>>> import numpy as np
>>> np.set_printoptions(suppress=True, linewidth=160)
>>> def rd(a):
...     return np.round(a, 2) + 0
... 
>>> data = np.load("sample13.npy")
>>> data
array([[11,  3,  8,  4,  0,  0],
       [10,  0,  3, 26,  0,  1],
       [ 0,  5,  0,  0, 15,  0],
       [ 8,  0,  1,  0,  5,  0],
       [ 0,  2,  0,  5,  1,  0],
       [18,  0,  7, 15,  0,  0],
       [ 4,  0,  0,  0,  1,  0],
       [ 2,  9,  2,  4,  2,  0],
       [ 0,  9,  0,  2,  7,  0],
       [ 5, 11,  7,  0,  8,  0],
       [21,  5, 17, 18,  0,  0],
       [ 0, 20,  2,  0, 10,  0],
       [ 3,  0,  0, 12,  0,  0],
       [ 0,  0,  0,  2,  2,  0],
       [ 0,  0,  0, 10,  2,  2],
       [25,  0, 18, 20,  0,  0],
       [ 0,  0,  0,  1,  1,  2],
       [ 0,  8,  0,  0, 14,  0],
       [ 0, 10,  0,  0, 10,  0],
       [ 0,  9,  0, 26,  0,  1],
       [18,  1, 13, 12,  0,  0],
       [ 0,  9,  0,  0, 12,  0],
       [ 6,  0,  0,  0,  3,  0],
       [12, 12, 13,  3,  1,  0],
       [ 9,  0,  4,  0,  9,  0],
       [ 0,  0,  0,  1,  1,  2],
       [ 5,  0,  0,  7,  0,  0],
       [14,  0,  8,  0,  0,  0],
       [ 0,  3,  0,  4,  4,  0],
       [25,  0, 18, 20,  0,  0],
       [ 0, 12,  0,  0,  6,  0],
       [ 3,  0,  0,  0,  0,  0],
       [ 0,  0,  0,  0,  7,  0],
       [ 7,  3,  5,  0,  4,  0]])
>>> # rows 16 and 25 are equal
>>> x0 = np.array([-2, -2, 2, 0, 2, -2])
>>> y = data @ x0
>>> rd(np.linalg.pinv(data) @ data)
array([[1., 0., 0., 0., 0., 0.],
       [0., 1., 0., 0., 0., 0.],
       [0., 0., 1., 0., 0., 0.],
       [0., 0., 0., 1., 0., 0.],
       [0., 0., 0., 0., 1., 0.],
       [0., 0., 0., 0., 0., 1.]])
>>> y
array([-12, -16,  20,  -4,  -2, -22,  -6, -14,  -4,  -2, -18, -16,  -6,   4,   0, -14,  -2,  12,   0, -20, -12,   6,  -6, -20,   8,  -2, -10, -12,   2, -14,
       -12,  -6,  14,  -2])
>>> rng = np.random.default_rng(9)
>>> y = y + 0.3 * rng.normal(size=34)
>>> rd(y)
array([-12.24, -15.93,  19.5 ,  -3.8 ,  -1.66, -22.14,  -5.87, -13.92,  -4.12,  -2.26, -18.61, -15.58,  -6.01,   4.76,   0.25, -13.92,  -2.2 ,  12.42,  -0.15,
       -19.53, -12.12,   6.06,  -6.46, -19.3 ,   7.97,  -2.12,  -9.76, -12.27,   2.23, -14.35, -11.84,  -6.31,  13.45,  -2.18])
>>> coef, *_ = np.linalg.lstsq(data, y)
>>> print(rd(data.T @ (y - data @ coef)))
[0. 0. 0. 0. 0. 0.]
>>> coef.round()
array([-2., -2.,  2.,  0.,  2., -2.])
>>> W0 = np.load("mat.npy")
>>> W0
array([[ 0.07,  1.03,  1.15, -1.12,  0.87],
       [ 0.13,  1.01,  1.13, -0.94,  0.98],
       [ 0.22,  1.02,  1.06, -1.04,  1.15],
       [ 0.09,  0.89,  0.95, -0.96,  1.17],
       [ 1.01,  0.1 , -0.86, -1.92, -1.02],
       [ 1.13,  0.14, -0.82, -2.12, -1.07],
       [ 1.03, -0.09, -1.01, -1.92, -1.03],
       [ 1.05, -0.04, -0.89, -2.08, -0.93],
       [-1.91,  2.08, -0.92, -2.23,  2.07],
       [-1.96,  2.09, -1.  , -2.15,  1.9 ],
       [-1.9 ,  2.01, -0.98, -1.78,  1.77],
       [-2.1 ,  2.06, -0.98, -2.15,  2.02]])
>>> B = np.c_[W0[:, :3] @ np.array([[0, -1, 0], [-2, -2, 3], [0, -3, -1]]), np.array([-3, -3, 1, -2, 2, -1, -1, 3, -1, 3, 1, 3])]
>>> rd(B)
array([[-2.06, -5.58,  1.94, -3.  ],
       [-2.02, -5.54,  1.9 , -3.  ],
       [-2.04, -5.44,  2.  ,  1.  ],
       [-1.78, -4.72,  1.72, -2.  ],
       [-0.2 ,  1.37,  1.16,  2.  ],
       [-0.28,  1.05,  1.24, -1.  ],
       [ 0.18,  2.18,  0.74, -1.  ],
       [ 0.08,  1.7 ,  0.77,  3.  ],
       [-4.16,  0.51,  7.16, -1.  ],
       [-4.18,  0.78,  7.27,  3.  ],
       [-4.02,  0.82,  7.01,  1.  ],
       [-4.12,  0.92,  7.16,  3.  ]])
>>> rd(np.linalg.norm(B - W0 @ np.linalg.lstsq(W0, B)[0], axis=0))
array([0.  , 0.  , 0.  , 5.69])
>>> np.linalg.matrix_rank(B)
np.int64(4)
>>> print(rd(np.linalg.norm(np.linalg.qr(W0)[0].T @ B, axis=0) ** 2 / ((B ** 2).sum(axis=0) + 1e-12)))
[1.   1.   1.   0.44]
>>> ang = np.deg2rad(90)
>>> K = np.eye(4)
>>> K[np.ix_([3, 1], [3, 1])] = [[np.cos(ang), -np.sin(ang)], [np.sin(ang), np.cos(ang)]]
>>> rd(K)
array([[ 1.,  0.,  0.,  0.],
       [ 0.,  0.,  0.,  1.],
       [ 0.,  0.,  1.,  0.],
       [ 0., -1.,  0.,  0.]])
>>> dist = np.linalg.norm(W0[:, None] - W0[None], axis=-1)
>>> dist.shape
(12, 12)
>>> rd(np.linalg.norm(W0 - W0.mean(axis=0), axis=1))
array([1.58, 1.67, 1.63, 1.56, 2.38, 2.49, 2.52, 2.43, 2.56, 2.51, 2.33, 2.65])
>>> print(rd(np.linalg.norm(W0, axis=1)))
[2.1  2.04 2.15 2.   2.55 2.76 2.61 2.66 4.25 4.18 3.86 4.28]
>>> dist.mean(axis=1).argmax()
np.int64(11)
